$ python -q
>>> import numpy as np
>>> from numpy import linalg as LA
>>> np.set_printoptions(precision=2, suppress=True, linewidth=200)
>>> A = np.load("dump.npy")
>>> print(A.round(2) + 0)
[[ 0.07  0.08 -0.01  0.1  -0.08  0.04  0.13 -0.04  0.14]
 [ 0.08  0.1  -0.01  0.12 -0.1   0.05  0.16 -0.05  0.18]
 [-0.01 -0.01  0.   -0.01  0.01  0.   -0.01  0.   -0.02]
 [ 0.1   0.12 -0.01  0.14 -0.12  0.05  0.19 -0.05  0.21]
 [-0.08 -0.1   0.01 -0.12  0.1  -0.05 -0.16  0.05 -0.18]
 [ 0.04  0.05  0.    0.05 -0.05  0.02  0.07 -0.02  0.08]
 [ 0.13  0.16 -0.01  0.19 -0.16  0.07  0.24 -0.07  0.27]
 [-0.04 -0.05  0.   -0.05  0.05 -0.02 -0.07  0.02 -0.08]
 [ 0.14  0.18 -0.02  0.21 -0.18  0.08  0.27 -0.08  0.3 ]]
>>> print(np.round(A @ A, 2) + 0)
[[ 0.07  0.08 -0.01  0.1  -0.08  0.04  0.13 -0.04  0.14]
 [ 0.08  0.1  -0.01  0.12 -0.1   0.05  0.16 -0.05  0.18]
 [-0.01 -0.01  0.   -0.01  0.01  0.   -0.01  0.   -0.02]
 [ 0.1   0.12 -0.01  0.14 -0.12  0.05  0.19 -0.05  0.21]
 [-0.08 -0.1   0.01 -0.12  0.1  -0.05 -0.16  0.05 -0.18]
 [ 0.04  0.05  0.    0.05 -0.05  0.02  0.07 -0.02  0.08]
 [ 0.13  0.16 -0.01  0.19 -0.16  0.07  0.24 -0.07  0.27]
 [-0.04 -0.05  0.   -0.05  0.05 -0.02 -0.07  0.02 -0.08]
 [ 0.14  0.18 -0.02  0.21 -0.18  0.08  0.27 -0.08  0.3 ]]
>>> LA.determinant(A)
Traceback (most recent call last):
  File "<python-input-6>", line 1, in <module>
    LA.determinant(A)
    ^^^^^^^^^^^^^^
AttributeError: module 'numpy.linalg' has no attribute 'determinant'
>>> print(np.trace(A))
1.0
>>> print(np.round(LA.matrix_power(A, 3), 2) + 0)
[[ 0.07  0.08 -0.01  0.1  -0.08  0.04  0.13 -0.04  0.14]
 [ 0.08  0.1  -0.01  0.12 -0.1   0.05  0.16 -0.05  0.18]
 [-0.01 -0.01  0.   -0.01  0.01  0.   -0.01  0.   -0.02]
 [ 0.1   0.12 -0.01  0.14 -0.12  0.05  0.19 -0.05  0.21]
 [-0.08 -0.1   0.01 -0.12  0.1  -0.05 -0.16  0.05 -0.18]
 [ 0.04  0.05  0.    0.05 -0.05  0.02  0.07 -0.02  0.08]
 [ 0.13  0.16 -0.01  0.19 -0.16  0.07  0.24 -0.07  0.27]
 [-0.04 -0.05  0.   -0.05  0.05 -0.02 -0.07  0.02 -0.08]
 [ 0.14  0.18 -0.02  0.21 -0.18  0.08  0.27 -0.08  0.3 ]]
